% python3 -q
>>> import numpy as np
>>> np.set_printoptions(precision=2, suppress=True, linewidth=140, floatmode="fixed")
>>> W0 = np.load("m.npy")
>>> print(W0)
[[ 0.55  0.51 -0.01]
 [-0.16 -0.18 -0.03]
 [-2.77 -2.77 -0.01]
 [-1.36 -1.34  0.04]
 [-1.88 -1.87 -0.01]
 [-0.43 -0.42  0.00]
 [ 1.03  1.01  0.02]
 [-2.40 -2.38  0.03]
 [ 2.16  2.19  0.02]
 [ 1.21  1.20  0.00]
 [ 1.43  1.44 -0.04]
 [ 0.71  0.74 -0.02]
 [ 0.41  0.44  0.00]
 [-0.44 -0.44  0.02]
 [-0.80 -0.79 -0.01]
 [ 0.18  0.15  0.00]
 [ 0.36  0.36  0.00]
 [-4.88 -4.92 -0.03]]
>>> x = np.array([-2, 0, -5])
>>> y = W0 @ x
>>> print(np.round(np.linalg.solve(W0.T @ W0, W0.T @ y), 2) + 0)
[-2.00  0.00 -5.00]
>>> rng = np.random.default_rng(508227)
>>> y = y + 0.05 * rng.normal(size=18)
>>> print(y)
[-1.03  0.47  5.61  2.45  3.79  0.86 -2.22  4.71 -4.44 -2.50 -2.60 -1.28 -0.80  0.83  1.66 -0.37 -0.68  9.88]
>>> c, *_ = np.linalg.lstsq(W0, y)
>>> print([round(float(np.linalg.norm(np.linalg.solve(W0.T @ W0 + lam * np.eye(3), W0.T @ y))), 2) for lam in (0, 1, 10, 100)])
[6.44, 1.4, 1.3, 0.74]
>>> print(c)
[-2.73  0.73 -5.78]
>>> F = np.load("mat.npy")
>>> print(F)
[[0 0 0]
 [0 2 0]
 [0 2 0]
 [0 0 0]
 [0 2 0]
 [0 0 0]
 [0 0 0]
 [2 1 3]
 [0 0 0]
 [0 0 0]
 [0 0 1]
 [0 2 1]
 [0 2 0]
 [0 2 0]
 [0 0 0]
 [0 0 0]
 [0 0 0]
 [0 2 0]]
>>> cov = F.T @ F
>>> print(np.allclose(cov, cov.T))
True
>>> print(np.trace(cov), (F ** 2).sum())
44 44
>>> print(np.linalg.eigvalsh(cov)[::-1])
[30.76 12.71  0.53]
>>> print(np.linalg.svd(F, compute_uv=False) ** 2)
[30.76 12.71  0.53]
>>> x = np.array([3, -1, 2])
>>> print(F @ np.eye(3)[0])
[0.00 0.00 0.00 0.00 0.00 0.00 0.00 2.00 0.00 0.00 0.00 0.00 0.00 0.00 0.00 0.00 0.00 0.00]
>>> print(np.linalg.norm(F @ x) <= np.linalg.norm(F, 2) * np.linalg.norm(x) + 1e-9)
True
>>> print(F @ (2 * x))
[ 0 -4 -4  0 -4  0  0 22  0  0  4  0 -4 -4  0  0  0 -4]
>>> M = np.abs(np.array([[1, 2], [1, 2]])) + np.eye(2)
>>> M = M / M.sum(axis=1, keepdims=True)
>>> print(M)
[[0.50 0.50]
 [0.25 0.75]]
>>> idx = rng.permutation(2)
>>> M2 = M[:, idx] * rng.choice([-1, 1], 2)
>>> print(M2)
[[0.50 0.50]
 [0.75 0.25]]
>>> U, _, vt = np.linalg.svd(M.T @ M2)
>>> print(idx)
[1 0]
>>> print(np.round(U @ vt, 2) + 0)
[[0.00 1.00]
 [1.00 0.00]]
>>> def softmax(z):
...     e = np.exp(z - z.max(axis=-1, keepdims=True))
...     return e / e.sum(axis=-1, keepdims=True)
... 
>>> print(softmax(M2[1] + 4))
[0.62 0.38]
>>> print(softmax(10 * M2[1]))
[0.99 0.01]
>>> print(softmax(M2[1]))
[0.62 0.38]
>>> scores = M2 @ M2.T / np.sqrt(2)
>>> print(softmax(scores)[1] @ M2)
[0.63 0.37]
>>> print(softmax(scores + np.triu(np.full(scores.shape, -np.inf), 1)))
[[1.00 0.00]
 [0.48 0.52]]
